$ python -q
>>> import numpy as np
>>> np.set_printoptions(precision=2, suppress=True, linewidth=100)
>>> W0 = np.load("x.npy")
>>> W0
array([[ 0.,  0., -1.,  0.,  0.],
       [ 0.,  1.,  0.,  0.,  0.],
       [ 1.,  0.,  0.,  0.,  0.],
       [ 0.,  0.,  0.,  1.,  0.],
       [ 0.,  0.,  0.,  0.,  1.]])
>>> other = np.array([[-3, 2, 1], [-3, 3, 1]])
>>> W2 = np.kron(other, W0)
>>> round(np.linalg.norm(W2, 2), 2), np.round(np.linalg.norm(other, 2) * np.linalg.norm(W0, 2), 2)
(np.float64(5.72), np.float64(5.72))
>>> W2
array([[-0., -0.,  3., -0., -0.,  0.,  0., -2.,  0.,  0.,  0.,  0., -1.,  0.,  0.],
       [-0., -3., -0., -0., -0.,  0.,  2.,  0.,  0.,  0.,  0.,  1.,  0.,  0.,  0.],
       [-3., -0., -0., -0., -0.,  2.,  0.,  0.,  0.,  0.,  1.,  0.,  0.,  0.,  0.],
       [-0., -0., -0., -3., -0.,  0.,  0.,  0.,  2.,  0.,  0.,  0.,  0.,  1.,  0.],
       [-0., -0., -0., -0., -3.,  0.,  0.,  0.,  0.,  2.,  0.,  0.,  0.,  0.,  1.],
       [-0., -0.,  3., -0., -0.,  0.,  0., -3.,  0.,  0.,  0.,  0., -1.,  0.,  0.],
       [-0., -3., -0., -0., -0.,  0.,  3.,  0.,  0.,  0.,  0.,  1.,  0.,  0.,  0.],
       [-3., -0., -0., -0., -0.,  3.,  0.,  0.,  0.,  0.,  1.,  0.,  0.,  0.,  0.],
       [-0., -0., -0., -3., -0.,  0.,  0.,  0.,  3.,  0.,  0.,  0.,  0.,  1.,  0.],
       [-0., -0., -0., -0., -3.,  0.,  0.,  0.,  0.,  3.,  0.,  0.,  0.,  0.,  1.]])
>>> A = np.load("arr.npy")
>>> A
array([[ 0.99, -0.01,  0.06, -0.01,  0.07],
       [-0.01,  0.99,  0.05, -0.01,  0.06],
       [ 0.06,  0.05,  0.59,  0.07, -0.48],
       [-0.01, -0.01,  0.07,  0.99,  0.09],
       [ 0.07,  0.06, -0.48,  0.09,  0.44]])
>>> Uu, sig, Vt = np.linalg.svd(A)
>>> evecs = Vt[:(sig > 1e-8).sum()]
>>> rng = np.random.default_rng(6756)
>>> vec = A[1] + -1 * A[4] + rng.integers(2) * np.eye(5)[3]
>>> vec
array([-0.07,  0.93,  0.53, -0.1 , -0.38])
>>> evecs.T @ evecs
array([[ 0.99, -0.01,  0.06, -0.01,  0.07],
       [-0.01,  0.99,  0.05, -0.01,  0.06],
       [ 0.06,  0.05,  0.59,  0.07, -0.48],
       [-0.01, -0.01,  0.07,  0.99,  0.09],
       [ 0.07,  0.06, -0.48,  0.09,  0.44]])
>>> round(np.linalg.norm(vec - evecs.T @ evecs @ vec), 2)
np.float64(0.0)
